$ ipython --no-banner

In [1]: import numpy as np

In [2]: import numpy.linalg as la

In [3]: np.set_printoptions(precision=2, suppress=True, linewidth=200, floatmode="fixed")

In [4]: W0 = np.vander(np.arange(13) - 2, 4, increasing=True)

In [5]: W0
Out[5]: 
array([[   1,   -2,    4,   -8],
       [   1,   -1,    1,   -1],
       [   1,    0,    0,    0],
       [   1,    1,    1,    1],
       [   1,    2,    4,    8],
       [   1,    3,    9,   27],
       [   1,    4,   16,   64],
       [   1,    5,   25,  125],
       [   1,    6,   36,  216],
       [   1,    7,   49,  343],
       [   1,    8,   64,  512],
       [   1,    9,   81,  729],
       [   1,   10,  100, 1000]])

In [6]: x = np.array([-1, 2, -1, 2])

In [7]: h = np.maximum(W0 @ x, 0)

In [8]: np.maximum(W0 @ (3 * x), 0)
Out[8]: array([   0,    0,    0,    6,   45,  150,  357,  702, 1221, 1950, 2925, 4182, 5757])

In [9]: np.tanh(W0 @ x)
Out[9]: array([-1.00, -1.00, -0.76,  0.96,  1.00,  1.00,  1.00,  1.00,  1.00,  1.00,  1.00,  1.00,  1.00])

In [10]: np.maximum(W0 @ x, 0) - np.maximum(-W0 @ x, 0)
Out[10]: array([ -25,   -6,   -1,    2,   15,   50,  119,  234,  407,  650,  975, 1394, 1919])

In [11]: Q, R = la.qr(W0)

In [12]: print(np.round(Q @ R, 2) + 0)
[[   1.00   -2.00    4.00   -8.00]
 [   1.00   -1.00    1.00   -1.00]
 [   1.00    0.00    0.00    0.00]
 [   1.00    1.00    1.00    1.00]
 [   1.00    2.00    4.00    8.00]
 [   1.00    3.00    9.00   27.00]
 [   1.00    4.00   16.00   64.00]
 [   1.00    5.00   25.00  125.00]
 [   1.00    6.00   36.00  216.00]
 [   1.00    7.00   49.00  343.00]
 [   1.00    8.00   64.00  512.00]
 [   1.00    9.00   81.00  729.00]
 [   1.00   10.00  100.00 1000.00]]

In [13]: print(round(float(np.trace(Q @ Q.T)), 2))
4.0

In [14]: np.round(Q.T @ Q, 2) + 0
Out[14]: 
array([[1.00, 0.00, 0.00, 0.00],
       [0.00, 1.00, 0.00, 0.00],
       [0.00, 0.00, 1.00, 0.00],
       [0.00, 0.00, 0.00, 1.00]])

In [15]: np.abs(np.diag(R))
Out[15]: array([  3.61,  13.49,  44.74, 143.50])

In [16]: print(R)
[[  -3.61  -14.42 -108.17 -836.49]
 [   0.00   13.49  107.93  984.82]
 [   0.00    0.00   44.74  536.92]
 [   0.00    0.00    0.00 -143.50]]

In [17]: print(round(float(la.norm(W0, 2) / la.norm(W0)), 2))
1.0

In [18]: [round(float(x), 2) for x in la.svd(W0, compute_uv=False)[:3]]
Out[18]: [1415.43, 27.48, 3.87]

In [19]: np.argsort(-la.norm(W0, axis=0).round(6), kind="stable")[:3]
Out[19]: array([3, 2, 1])

In [20]: print(np.abs(la.svd(W0)[2][-1]))
[0.99 0.07 0.09 0.01]

In [21]: A = np.vander(np.arange(5) - 4, 4, increasing=True)

In [22]: A
Out[22]: 
array([[  1,  -4,  16, -64],
       [  1,  -3,   9, -27],
       [  1,  -2,   4,  -8],
       [  1,  -1,   1,  -1],
       [  1,   0,   0,   0]])

In [23]: Q, R = la.qr(A)

In [24]: np.round(Q.T @ Q, 2) + 0
Out[24]: 
array([[1.00, 0.00, 0.00, 0.00],
       [0.00, 1.00, 0.00, 0.00],
       [0.00, 0.00, 1.00, 0.00],
       [0.00, 0.00, 0.00, 1.00]])

In [25]: np.abs(np.diag(R))
Out[25]: array([2.24, 3.16, 3.74, 3.79])

In [26]: np.trace(Q @ Q.T)
Out[26]: np.float64(4.0)

In [27]: Y = np.c_[A[:, :1] @ np.array([[0]]), np.array([3, -3, 2, 3, -3])]

In [28]: Y
Out[28]: 
array([[ 0,  3],
       [ 0, -3],
       [ 0,  2],
       [ 0,  3],
       [ 0, -3]])

In [29]: print(la.matrix_rank(Y))
1

In [30]: la.lstsq(A, Y[:, 0])[0]
Out[30]: array([0.00, 0.00, 0.00, 0.00])

In [31]: la.matrix_rank(np.c_[A, Y])
Out[31]: np.int64(5)

In [32]: r0, g = A[3], A[2]

In [33]: r0 @ r0
Out[33]: np.int64(4)

In [34]: print(r0 @ g)
15

In [35]: pr = (r0 @ g) / (r0 @ r0) * r0

In [36]: g - pr
Out[36]: array([-2.75,  1.75,  0.25, -4.25])

In [37]: print(np.round(la.norm(r0 + g) ** 2 + la.norm(r0 - g) ** 2, 2))
178.0

In [38]: (g - pr) @ r0
Out[38]: np.float64(0.0)

In [39]: x = np.array([0, 2, 1, -1])

In [40]: h = np.maximum(A @ x, 0)

In [41]: h
Out[41]: array([72, 30,  8,  0,  0])

In [42]: A * (h > 1e-9)[:, None]
Out[42]: 
array([[  1,  -4,  16, -64],
       [  1,  -3,   9, -27],
       [  1,  -2,   4,  -8],
       [  0,   0,   0,   0],
       [  0,   0,   0,   0]])

In [43]: print(np.flatnonzero(h > 1e-9))
[0 1 2]

In [44]: print(np.maximum(A @ (3 * x), 0))
[216  90  24   0   0]

In [45]: print(la.cond(A) > 100)
True

In [46]: print(la.matrix_rank(A, rtol=0.1))
1

In [47]: np.abs(la.svd(A)[2][-1])
Out[47]: array([0.19, 0.83, 0.51, 0.08])

In [48]: mat = np.loadtxt("dump.csv", delimiter=",")

In [49]: mat.round(2) + 0
Out[49]: 
array([[-2.81,  0.48,  1.13, -3.57,  1.69],
       [-2.01, -0.73,  0.80,  1.25, -4.27],
       [-3.38, -0.48,  1.35, -0.54, -3.35],
       [-2.84,  0.47,  1.14, -3.57,  1.65],
       [ 2.79, -0.48, -1.11,  3.58, -1.73],
       [-3.54,  0.24,  1.42, -3.21,  0.28],
       [-3.86,  0.00,  1.55, -2.57, -1.04],
       [-3.79, -0.28,  1.52, -1.54, -2.43],
       [-3.89, -0.06,  1.56, -2.37, -1.35],
       [-2.68, -0.64,  1.07,  0.50, -4.00],
       [-0.04, -0.79,  0.02,  2.80, -4.07],
       [ 3.15, -0.39, -1.26,  3.47, -1.14],
       [-3.88, -0.16,  1.55, -2.00, -1.88],
       [ 1.28, -0.72, -0.51,  3.40, -3.32],
       [-3.44, -0.46,  1.38, -0.67, -3.25],
       [-3.52, -0.43,  1.41, -0.83, -3.12],
       [ 2.93, -0.45, -1.17,  3.55, -1.51],
       [-2.50,  0.55,  1.00, -3.60,  2.12],
       [ 1.63, -0.68, -0.65,  3.50, -3.03],
       [ 3.82,  0.25, -1.53,  1.67,  2.28],
       [ 0.67, -0.76, -0.27,  3.16, -3.73],
       [-1.71,  0.67,  0.68, -3.52,  2.97],
       [ 2.46, -0.55, -0.98,  3.60, -2.17],
       [-1.71,  0.67,  0.69, -3.52,  2.96],
       [-3.79,  0.09,  1.51, -2.84, -0.55],
       [-0.96, -0.79,  0.38,  2.18, -4.31],
       [ 1.64, -0.68, -0.66,  3.50, -3.02],
       [ 0.10,  0.80, -0.04, -2.76,  4.09],
       [-3.84, -0.23,  1.54, -1.75, -2.19],
       [-3.19,  0.37,  1.27, -3.46,  1.07],
       [-0.99, -0.79,  0.39,  2.16, -4.31],
       [-3.47,  0.27,  1.39, -3.28,  0.46],
       [ 2.58, -0.53, -1.03,  3.60, -2.02],
       [-3.61, -0.39,  1.45, -1.04, -2.94],
       [-2.50, -0.67,  1.00,  0.72, -4.10],
       [-0.49,  0.77,  0.19, -3.08,  3.83],
       [-0.68,  0.76,  0.27, -3.17,  3.72],
       [-2.22, -0.71,  0.89,  1.04, -4.21]])

In [50]: la.cond(mat) > 100
Out[50]: np.True_

In [51]: print(round(la.norm(mat, 2) / la.norm(mat), 2))
0.77

In [52]: la.matrix_rank(mat, rtol=0.1)
Out[52]: np.int64(2)

In [53]: print(np.argsort(-la.norm(mat, axis=0).round(6), kind="stable")[:3])
[4 3 0]

In [54]: cen = mat - mat.mean(axis=0)

In [55]: U, s, Vt = la.svd(cen, full_matrices=False)

In [56]: np.round(cen.mean(axis=0), 2) + 0
Out[56]: array([0.00, 0.00, 0.00, 0.00, 0.00])

In [57]: np.round((s ** 2).sum() ** 2 / (s ** 4).sum(), 2)
Out[57]: np.float64(1.79)

In [58]: np.abs(U[:, 0]).argmax()
Out[58]: np.int64(22)

In [59]: s.round(2) + 0
Out[59]: array([23.48, 16.39,  0.00,  0.00,  0.00])

In [60]: (np.sign(U[:, 0]) == np.sign(U[0, 0])).astype(int)
Out[60]: array([1, 0, 1, 1, 0, 1, 1, 1, 1, 0, 0, 0, 1, 0, 1, 1, 0, 1, 0, 0, 0, 1, 0, 1, 1, 0, 0, 1, 1, 1, 0, 1, 0, 1, 0, 1, 1, 0])

In [61]: Vt[0] * np.sign(Vt[0, np.abs(Vt[0]).argmax()])
Out[61]: array([ 0.47, -0.11, -0.19,  0.72, -0.46])

In [62]: E = np.load("layer6.npy")

In [63]: E
Out[63]: 
array([[ 1.00,  0.00,  0.00,  0.00,  0.00],
       [ 0.00,  0.12,  0.99,  0.00,  0.00],
       [ 0.00, -0.99,  0.12,  0.00,  0.00],
       [ 0.00,  0.00,  0.00,  1.00,  0.00],
       [ 0.00,  0.00,  0.00,  0.00,  1.00]])

In [64]: x = np.array([4, 5, -1, 1, -5])

In [65]: target = E @ x

In [66]: coef, lr = np.zeros(5), 1 / la.norm(E, 2) ** 2

In [67]: for i in range(200):
    ...:     coef -= lr * E.T @ (E @ coef - target)
    ...:     if i % 50 == 0: print(i, round(la.norm(E @ coef - target), 2))
    ...: 
0 0.0
50 0.0
100 0.0
150 0.0

In [68]: np.round(la.cond(E), 2)
Out[68]: np.float64(1.0)
